$ ipython --no-banner

In [1]: import numpy as np

In [2]: np.set_printoptions(precision=3, suppress=True, linewidth=100, sign=" ")

In [3]: A = np.loadtxt("sample8.csv", delimiter=",")

In [4]: print(A)
[[ 1.  3.  2.  0.  1.]
 [ 0.  3.  0.  0.  2.]
 [ 0.  0.  2.  2.  0.]
 [ 0.  0.  0.  2.  0.]
 [ 0.  0.  0.  0.  1.]]

In [5]: vec = np.array([-1, 0, 0, 2, -2])

In [6]: target = A @ vec

In [7]: beta, lr = np.zeros(5), 1 / np.linalg.norm(A, 2) ** 2

In [8]: for i in range(30):
   ...:     beta -= lr * A.T @ (A @ beta - target)
   ...:     if i % 10 == 0: print(i, round(np.linalg.norm(A @ beta - target), 3))
   ...: 
0 4.112
10 1.195
20 0.887

In [9]: print(round(float(np.linalg.cond(A)), 3))
12.13

In [10]: print(np.sort(np.linalg.eigvals(A)))
[ 1.  1.  2.  2.  3.]

In [11]: print(A @ A)
[[  1.  12.   6.   4.   8.]
 [  0.   9.   0.   0.   8.]
 [  0.   0.   4.   8.   0.]
 [  0.   0.   0.   4.   0.]
 [  0.   0.   0.   0.   1.]]

In [12]: ev, V = np.linalg.eig(A)

In [13]: print(A @ V[:, 0] - ev[0] * V[:, 0])
[ 0.  0.  0.  0.  0.]

In [14]: print(np.sort(np.linalg.eigvals(A.T)))
[ 1.  1.  2.  2.  3.]

In [15]: print(np.prod(ev))
12.0

In [16]: print(np.sort(np.linalg.eigvals(A @ A)))
[ 1.  1.  4.  4.  9.]

In [17]: print(np.sort(np.linalg.eigvals(np.linalg.inv(A))))
[ 0.333  0.5    0.5    1.     1.   ]

In [18]: M2 = np.array([[1, 1, 0], [0, 3, 0], [3, 2, 3], [1, 3, 2], [1, 3, 2]])

In [19]: print(A @ M2)
[[  8.  17.   8.]
 [  2.  15.   4.]
 [  8.  10.  10.]
 [  2.   6.   4.]
 [  1.   3.   2.]]

In [20]: print(np.einsum("ik,kj->ji", A, M2))
[[  8.   2.   8.   2.   1.]
 [ 17.  15.  10.   6.   3.]
 [  8.   4.  10.   4.   2.]]

In [21]: print(np.einsum("ij->j", A))
[ 1.  6.  4.  4.  4.]

In [22]: print(np.linalg.matrix_rank(np.vstack([A, M2.T])))
5

In [23]: print(np.vstack([A, M2.T]).shape)
(8, 5)

In [24]: print(np.einsum("ij,ij->i", A, A))
[ 15.  13.   8.   4.   1.]

In [25]: data = np.loadtxt("arr.csv", delimiter=",")

In [26]: print(data)
[[ 33.985  37.992 -43.029]
 [ -3.003  -1.02    0.998]
 [-23.982 -23.976  26.996]
 [ -7.002 -13.031  14.998]]

In [27]: T = np.stack([data, -2 * data, data[::-1]])

In [28]: print(np.einsum("bij,cij->bc", T, T))
[[  6783.465 -13566.931  -2509.94 ]
 [-13566.931  27133.862   5019.881]
 [ -2509.94    5019.881   6783.465]]

In [29]: print(T.sum(axis=0))
[[-40.987 -51.023  58.027]
 [-20.979 -22.956  25.998]
 [ 20.979  22.956 -25.998]
 [ 40.987  51.023 -58.027]]

In [30]: J = 0.7 ** np.abs(np.subtract.outer(np.arange(4), np.arange(4)))

In [31]: print(J)
[[ 1.     0.7    0.49   0.343]
 [ 0.7    1.     0.7    0.49 ]
 [ 0.49   0.7    1.     0.7  ]
 [ 0.343  0.49   0.7    1.   ]]

In [32]: low = np.linalg.cholesky(J)

In [33]: print(low)
[[ 1.     0.     0.     0.   ]
 [ 0.7    0.714  0.     0.   ]
 [ 0.49   0.5    0.714  0.   ]
 [ 0.343  0.35   0.5    0.714]]

In [34]: rng = np.random.default_rng(11)

In [35]: idx = rng.permutation(4)

In [36]: print(idx)
[ 3  1  0  2]

In [37]: M2 = J[idx][:, idx]

In [38]: print(np.allclose(M2, J))
False

In [39]: print(M2)
[[ 1.     0.49   0.343  0.7  ]
 [ 0.49   1.     0.7    0.7  ]
 [ 0.343  0.7    1.     0.49 ]
 [ 0.7    0.7    0.49   1.   ]]

In [40]: print(np.trace(M2))
4.0

In [41]: print(np.round(np.linalg.det(M2), 3), np.round(np.linalg.det(J[idx]), 3))
0.133 0.133
